% python3 -q
>>> import numpy as np
>>> np.set_printoptions(suppress=True, linewidth=100)
>>> def rd(a):
...     return np.round(a, 2) + 0
... 
>>> feats = np.load("dump.npy")
>>> feats
array([[ 57,  71,  43,  -6,  -5, -37, -12],
       [ 71, 118,  70, -15, -54,  18,   6],
       [ 43,  70,  44, -21, -23,  18,  -9],
       [ -6, -15, -21,  85, -59, -81,  56],
       [ -5, -54, -23, -59, 159, -41, -70],
       [-37,  18,  18, -81, -41, 220,   3],
       [-12,   6,  -9,  56, -70,   3,  73]])
>>> Uu, sig, vt = np.linalg.svd(feats)
>>> V = vt[:(sig > 1e-8).sum()]
>>> rng = np.random.default_rng(269)
>>> vec = feats[3] + 4 * feats[0] + rng.integers(2) * np.eye(7)[2]
>>> vec
array([ 222.,  269.,  152.,   61.,  -79., -229.,    8.])
>>> rd(np.linalg.norm(vec - V.T @ V @ vec))
np.float64(0.9)
>>> rd(np.diag(V.T @ V))
array([0.29, 0.56, 0.2 , 0.35, 0.91, 0.84, 0.86])
>>> w, V = np.linalg.eigh(feats)
>>> vec = np.array([-3, -2, 3, 3, -8, 9, -2])
>>> rd(np.linalg.eigvalsh(feats[1:, 1:]))
array([  0.  ,   0.  ,  26.79, 144.85, 249.02, 278.34])
>>> np.abs(feats).sum(axis=1).max(), rd(np.abs(w).max())
(np.int64(418), np.float64(278.71))
>>> rk = np.linalg.matrix_rank(feats)
>>> rk
np.int64(4)
>>> N = np.linalg.svd(feats)[2][rk:].T
>>> N.shape
(7, 3)
>>> [int(np.linalg.matrix_rank(feats[:i])) for i in range(1, len(feats) + 1)]
[1, 2, 3, 4, 4, 4, 4]
>>> Uu, sig, vt = np.linalg.svd(feats)
>>> np.argmax(sig[:-1] / (sig[1:] + 1e-6)) + 1
np.int64(4)
>>> rd(sig)
array([278.71, 253.37, 196.85,  27.07,   0.  ,   0.  ,   0.  ])
>>> Y = Uu[:, :4] @ np.diag(sig[:4]) @ vt[:4]
>>> rd(np.linalg.norm(feats - Y) / np.linalg.norm(feats))
np.float64(0.0)
>>> arr = np.load("a.npy")
>>> arr
array([[ 3.,  0.,  0.,  0.,  0.,  0.,  0.],
       [ 0.,  7.,  0.,  6.,  2.,  6.,  4.],
       [ 0.,  0.,  3.,  0.,  0.,  0.,  0.],
       [ 0.,  6.,  0., 12.,  3.,  9.,  6.],
       [ 0.,  2.,  0.,  3.,  4.,  3.,  2.],
       [ 0.,  6.,  0.,  9.,  3., 12.,  6.],
       [ 0.,  4.,  0.,  6.,  2.,  6.,  7.]])
>>> lab = rng.permutation(7)
>>> lab
array([4, 0, 5, 2, 1, 3, 6])
>>> Y = arr[lab][:, lab]
>>> np.allclose(Y, arr)
False
>>> np.trace(Y)
np.float64(48.0)
>>> u = np.array([-1, 1, 3])
>>> np.correlate(feats[1], feats[5], "full")
array([   213,  15974,  23259,   4766, -14612, -13479,   8164,   1580,  -5536,   -579,   2430,
         -558,   -222])
>>> np.array([np.convolve(row, u, "same") for row in feats])
array([[ -14,  199,  262,  128,   14,  -40, -123],
       [ -47,  261,  439,  249, -117, -150,   60],
       [ -27,  155,  275,  134, -104,  -42,   45],
       [   9,  -12, -151,   81,  277, -314, -187],
       [  49,  -46, -126, -287,   23,  506, -193],
       [ -55, -111,  153,   14, -504,   94,  663],
       [ -18,  -21,  -47,   99,   95, -280,   82]])
>>> vec = np.array([-4, -2, 3, 1, 5, -4, 1])
>>> target = arr @ vec
>>> target
array([-12., -18.,   9., -15.,   9., -30.,  -9.])
>>> rd(np.linalg.solve(arr, arr[:, 2]))
array([0., 0., 1., 0., 0., 0., 0.])
>>> rd(np.linalg.solve(arr.T, arr[2]))
array([0., 0., 1., 0., 0., 0., 0.])
>>> rd(np.linalg.solve(arr, 5 * target))
array([-20., -10.,  15.,   5.,  25., -20.,   5.])
>>> Y = np.array([[4, -8], [-2, 3]])
>>> basis = np.array([[0, 0], [2, -1]])
>>> m1 = np.kron(Y, basis)
>>> m1
array([[  0,   0,   0,   0],
       [  8,  -4, -16,   8],
       [  0,   0,   0,   0],
       [ -4,   2,   6,  -3]])
>>> def softmax(z):
...     e = np.exp(z - z.max(axis=-1, keepdims=True))
...     return e / e.sum(axis=-1, keepdims=True)
... 
>>> rd(softmax(m1[3] + 3))
array([0.  , 0.02, 0.98, 0.  ])
>>> rd(softmax(m1[3]))
array([0.  , 0.02, 0.98, 0.  ])
>>> rd(softmax(10 * m1[3]))
array([0., 0., 1., 0.])
>>> S = m1 @ m1.T / np.sqrt(4)
>>> softmax(S).round(6).argmax(axis=1)
array([0, 1, 0, 3])
>>> u = np.array([0, -1])
>>> np.polyval(u, m1[1])
array([-1, -1, -1, -1])
>>> np.correlate(m1[1], m1[3], "full")
array([ -24,   60,   40, -160,   32,   80,  -32])
>>> np.array([np.convolve(row, u, "same") for row in m1])
array([[ 0,  0,  0,  0],
       [ 0, -8,  4, 16],
       [ 0,  0,  0,  0],
       [ 0,  4, -2, -6]])
>>> np.cross(m1[1, :3], m1[3, :3])
array([ 8, 16,  0])
>>> np.convolve(m1[1], u)
array([ 0, -8,  4, 16, -8])
>>> Uu, sig, vt = np.linalg.svd(m1)
>>> rd(sig)
array([21.54,  0.93,  0.  ,  0.  ])
>>> np.argmax(sig[:-1] / (sig[1:] + 1e-6)) + 1
np.int64(2)
>>> Y = Uu[:, :2] @ np.diag(sig[:2]) @ vt[:2]
>>> rd(np.abs(m1 - Y).max())
np.float64(0.0)
>>> rd(np.linalg.norm(m1 - Y) / np.linalg.norm(m1))
np.float64(0.0)
